In [1]: import numpy as np

In [2]: np.set_printoptions(precision=4, suppress=True, linewidth=200)

In [3]: E = np.cumsum(np.array([[5, 0, -5],
   ...:     [7, -5, -9],
   ...:     [3, -2, -1],
   ...:     [0, 5, -3],
   ...:     [-8, -9, -1],
   ...:     [-1, 3, 2],
   ...:     [-6, -2, -6],
   ...:     [-3, -7, -7],
   ...:     [-2, -9, 4],
   ...:     [4, 6, -3],
   ...:     [7, 6, 2],
   ...:     [-7, -4, -3],
   ...:     [0, -8, 1],
   ...:     [7, 5, 4],
   ...:     [-5, 6, 3],
   ...:     [3, -7, 3]]), axis=0)

In [4]: print(E)
[[  5   0  -5]
 [ 12  -5 -14]
 [ 15  -7 -15]
 [ 15  -2 -18]
 [  7 -11 -19]
 [  6  -8 -17]
 [  0 -10 -23]
 [ -3 -17 -30]
 [ -5 -26 -26]
 [ -1 -20 -29]
 [  6 -14 -27]
 [ -1 -18 -30]
 [ -1 -26 -29]
 [  6 -21 -25]
 [  1 -15 -22]
 [  4 -22 -19]]

In [5]: G = np.cov(E, rowvar=False)

In [6]: G.shape
Out[6]: (3, 3)

In [7]: G
Out[7]: 
array([[37.1833, 35.1833, 27.3667],
       [35.1833, 66.25  , 44.5667],
       [27.3667, 44.5667, 49.1333]])

In [8]: np.median(E, axis=0)
Out[8]: array([  4.5, -14.5, -22.5])

In [9]: np.argwhere(np.triu(np.abs(np.corrcoef(E.T)) > 0.8, 1))
Out[9]: array([], shape=(0, 2), dtype=int64)

In [10]: np.polyfit(E[:, 1], E[:, 0], 1)
Out[10]: array([ 0.5311, 11.4936])

In [11]: ev, vecs = np.linalg.eig(G)

In [12]: np.round(G @ vecs[:, 0] - ev[0] * vecs[:, 0], 4) + 0
Out[12]: array([0., 0., 0.])

In [13]: ev
Out[13]: array([125.5425,  15.1929,  11.8313])

In [14]: x = np.array([1, 1, 2])

In [15]: (E @ x).argmax()
Out[15]: np.int64(0)

In [16]: E @ np.eye(3)[1]
Out[16]: array([  0.,  -5.,  -7.,  -2., -11.,  -8., -10., -17., -26., -20., -14., -18., -26., -21., -15., -22.])

In [17]: np.sign((E @ x).round(6))
Out[17]: array([-1, -1, -1, -1, -1, -1, -1, -1, -1, -1, -1, -1, -1, -1, -1, -1])

In [18]: E * x
Out[18]: 
array([[  5,   0, -10],
       [ 12,  -5, -28],
       [ 15,  -7, -30],
       [ 15,  -2, -36],
       [  7, -11, -38],
       [  6,  -8, -34],
       [  0, -10, -46],
       [ -3, -17, -60],
       [ -5, -26, -52],
       [ -1, -20, -58],
       [  6, -14, -54],
       [ -1, -18, -60],
       [ -1, -26, -58],
       [  6, -21, -50],
       [  1, -15, -44],
       [  4, -22, -38]])

In [19]: E @ (2 * x)
Out[19]: array([ -10,  -42,  -44,  -46,  -84,  -72, -112, -160, -166, -158, -124, -158, -170, -130, -116, -112])

In [20]: np.linalg.norm(E @ x) <= np.linalg.norm(E, 2) * np.linalg.norm(x) + 1e-9
Out[20]: np.True_

In [21]: (E * x).sum(axis=1)
Out[21]: array([ -5, -21, -22, -23, -42, -36, -56, -80, -83, -79, -62, -79, -85, -65, -58, -56])

In [22]: sv = 5 * 0.9 ** np.arange(3)

In [23]: Q, _ = np.linalg.qr(np.array([[1.5, -1.2, -0.4], [-1.7, -1.0, -0.9], [-0.9, 0.4, 0.0]]))

In [24]: rng = np.random.default_rng(870168)

In [25]: A = rng.normal(size=(14, 3)) * sv @ Q

In [26]: print(A)
[[-8.1006  8.5829  4.8359]
 [-0.0933  4.0676 -1.1853]
 [11.8567  2.973   0.8975]
 [ 2.4888  2.996   3.771 ]
 [-5.5471 -3.5109 -2.281 ]
 [-4.4255 -1.1937 -0.8864]
 [-6.5839 -9.3885 -1.6992]
 [ 3.12   -1.3219  1.075 ]
 [ 5.8033  0.8802 -4.1585]
 [-0.7896 -0.9828 -2.0077]
 [-3.8575 -0.3199 -2.1288]
 [ 4.4865  5.3904 -2.2308]
 [-1.8071  7.8999  1.6607]
 [-6.4684 -0.6761 -3.1018]]

In [27]: x = np.array([0, 1, 0])

In [28]: y = A @ x

In [29]: np.round(np.linalg.pinv(A) @ A, 4) + 0
Out[29]: 
array([[1., 0., 0.],
       [0., 1., 0.],
       [0., 0., 1.]])

In [30]: np.round(np.linalg.solve(A.T @ A, A.T @ y), 4) + 0
Out[30]: array([0., 1., 0.])

In [31]: y
Out[31]: array([ 8.5829,  4.0676,  2.973 ,  2.996 , -3.5109, -1.1937, -9.3885, -1.3219,  0.8802, -0.9828, -0.3199,  5.3904,  7.8999, -0.6761])

In [32]: y = y + 0.05 * rng.normal(size=14)

In [33]: print(y)
[ 8.6652  4.0896  2.9564  3.0341 -3.5082 -1.2234 -9.4109 -1.4007  0.8489 -1.017  -0.3331  5.3384  7.926  -0.6106]

In [34]: c, *_ = np.linalg.lstsq(A, y)

In [35]: np.round(np.linalg.norm(y - A @ c), 4)
Out[35]: np.float64(0.1144)

In [36]: c
Out[36]: array([-0.0043,  1.0036,  0.0044])

In [37]: Z = A[[2, 5]].astype(float)

In [38]: for _ in range(6):
    ...:     idx = np.linalg.norm(A[:, None] - Z, axis=-1).argmin(axis=1)
    ...:     Z = np.array([A[idx == j].mean(axis=0) for j in range(2)])
    ...: 

In [39]: idx
Out[39]: array([1, 1, 0, 1, 1, 1, 1, 1, 0, 1, 1, 0, 1, 1])

In [40]: np.abs(Z[1] - Z[0]).argmax()
Out[40]: np.int64(0)

In [41]: print(Z)
[[ 7.3822  3.0812 -1.8306]
 [-2.9149  0.5593 -0.177 ]]

In [42]: np.bincount(idx)
Out[42]: array([ 3, 11])

In [43]: np.count_nonzero(Z)
Out[43]: np.int64(6)

In [44]: Z.mean(axis=0)
Out[44]: array([ 2.2336,  1.8203, -1.0038])

In [45]: Z.sum(axis=1)
Out[45]: array([ 8.6328, -2.5326])

In [46]: np.round(np.abs(Z).max(), 4)
Out[46]: np.float64(7.3822)

In [47]: Z.shape
Out[47]: (2, 3)

In [48]: M = np.array([[1, 1], [0, 1]])

In [49]: M @ M
Out[49]: 
array([[1, 2],
       [0, 1]])

In [50]: (M - M.T) / 2
Out[50]: 
array([[ 0. ,  0.5],
       [-0.5,  0. ]])

In [51]: np.sort(np.abs(np.linalg.eigvals(M)))
Out[51]: array([1., 1.])

In [52]: np.allclose(M, M.T)
Out[52]: False

In [53]: np.linalg.determinant(M)
---------------------------------------------------------------------------
AttributeError                            Traceback (most recent call last)
Cell In[53], line 1
----> 1 np.linalg.determinant(M)

AttributeError: module 'numpy.linalg' has no attribute 'determinant'

In [54]: np.trace(M)
Out[54]: np.int64(2)

In [55]: np.linalg.matrix_power(M, 3)
Out[55]: 
array([[1, 3],
       [0, 1]])

In [56]: X = np.loadtxt("w.csv", delimiter=",")

In [57]: X
Out[57]: 
array([[  8.0244,  -3.0526,   7.0429],
       [-16.0532,   6.0201, -14.1596],
       [-15.9642,   6.108 , -13.9551]])

In [58]: x = np.array([3, 1, -1])

In [59]: h1 = np.maximum(X @ x, 0)

In [60]: h1
Out[60]: array([13.9777,  0.    ,  0.    ])

In [61]: X * (h1 > 1e-9)[:, None]
Out[61]: 
array([[ 8.0244, -3.0526,  7.0429],
       [-0.    ,  0.    , -0.    ],
       [-0.    ,  0.    , -0.    ]])

In [62]: X.T @ h1
Out[62]: array([112.1627, -42.6683,  98.4435])

In [63]: np.flatnonzero(h1 > 1e-9)
Out[63]: array([0])

In [64]: np.maximum(X @ x, 0) - np.maximum(-X @ x, 0)
Out[64]: array([ 13.9777, -27.9799, -27.8295])

In [65]: W0 = np.load("x.npy")

In [66]: W0
Out[66]: 
array([[-3, -2, -1],
       [ 0,  1,  2]])

In [67]: A2 = W0 / np.sqrt((W0 ** 2).mean(axis=1, keepdims=True))

In [68]: np.linalg.matrix_rank(A2) == np.linalg.matrix_rank(W0)
Out[68]: np.True_

In [69]: np.linalg.matrix_rank(W0 - W0.mean(axis=1, keepdims=True))
Out[69]: np.int64(1)

In [70]: np.linalg.norm(A2, axis=1)
Out[70]: array([1.7321, 1.7321])

In [71]: Uu, sv, VT = np.linalg.svd(W0, full_matrices=False)

In [72]: np.round(Uu.T @ W0 @ VT.T, 4) + 0
Out[72]: 
array([[3.9396, 0.    ],
       [0.    , 1.8653]])

In [73]: print((sv > 1e-8).sum())
2

In [74]: print(np.round(Uu.T @ Uu, 4) + 0)
[[1. 0.]
 [0. 1.]]

In [75]: print(np.round(VT @ VT.T, 4) + 0)
[[1. 0.]
 [0. 1.]]

In [76]: sv
Out[76]: array([3.9396, 1.8653])

In [77]: print(np.abs(Uu[:, 0]).round(6).argmax())
0

In [78]: feats = np.loadtxt("test13.csv", delimiter=",")

In [79]: feats
Out[79]: 
array([[ 0.,  0.,  2.,  2.],
       [ 2.,  1.,  2.,  0.],
       [ 1.,  0.,  0.,  1.],
       [10.,  5., 12.,  2.]])

In [80]: print(round(np.trace(np.linalg.pinv(feats) @ feats), 4))
3.0

In [81]: np.abs(np.diag(np.linalg.qr(feats)[1])) > 1e-9
Out[81]: array([ True,  True,  True, False])

In [82]: F = np.load("run18.npy")

In [83]: F
Out[83]: 
array([[0, 2, 2],
       [1, 2, 2],
       [2, 0, 1],
       [0, 0, 2]])

In [84]: A2 = np.c_[F[:, :1] @ np.array([[1]]), np.array([-4, 0, -2, -1])]

In [85]: A2
Out[85]: 
array([[ 0, -4],
       [ 1,  0],
       [ 2, -2],
       [ 0, -1]])

In [86]: np.linalg.matrix_rank(A2)
Out[86]: np.int64(2)

In [87]: np.round(np.linalg.lstsq(F, A2[:, 0])[0], 4) + 0
Out[87]: array([1., 0., 0.])

In [88]: np.linalg.matrix_rank(np.c_[F, A2])
Out[88]: np.int64(4)

In [89]: G = F.T @ F

In [90]: (F @ F.T).shape
Out[90]: (4, 4)

In [91]: np.linalg.svd(F, compute_uv=False) ** 2
Out[91]: array([20.1652,  4.    ,  1.8348])

In [92]: print(np.linalg.eigvalsh(G)[::-1])
[20.1652  4.      1.8348]

In [93]: np.linalg.matrix_rank(G)
Out[93]: np.int64(3)

In [94]: G
Out[94]: 
array([[ 5,  2,  4],
       [ 2,  8,  8],
       [ 4,  8, 13]])

In [95]: Q, R = np.linalg.qr(F)

In [96]: print(np.round(np.trace(Q @ Q.T), 4))
3.0

In [97]: print(round(float(abs(R[0, 0])), 4), round(np.linalg.norm(F[:, 0]), 4))
2.2361 2.2361

In [98]: R
Out[98]: 
array([[-2.2361, -0.8944, -1.7889],
       [ 0.    , -2.6833, -2.3851],
       [ 0.    ,  0.    ,  2.0276]])

In [99]: np.round(Q.T @ Q, 4) + 0
Out[99]: 
array([[1., 0., 0.],
       [0., 1., 0.],
       [0., 0., 1.]])

In [100]: m1 = np.load("out19.npy")

In [101]: print(m1)
[[ 0 -5  5]
 [ 0  0  3]
 [ 0  0  0]]

In [102]: np.round(m1 @ np.linalg.pinv(m1) @ m1, 4) + 0
Out[102]: 
array([[ 0., -5.,  5.],
       [ 0.,  0.,  3.],
       [ 0.,  0.,  0.]])

In [103]: print(np.linalg.lstsq(m1[:-1].T, m1[-1])[2])
2

In [104]: round(np.trace(np.linalg.pinv(m1) @ m1), 4)
Out[104]: np.float64(2.0)

In [105]: np.abs(np.diag(np.linalg.qr(m1)[1])) > 1e-9
Out[105]: array([False, False, False])
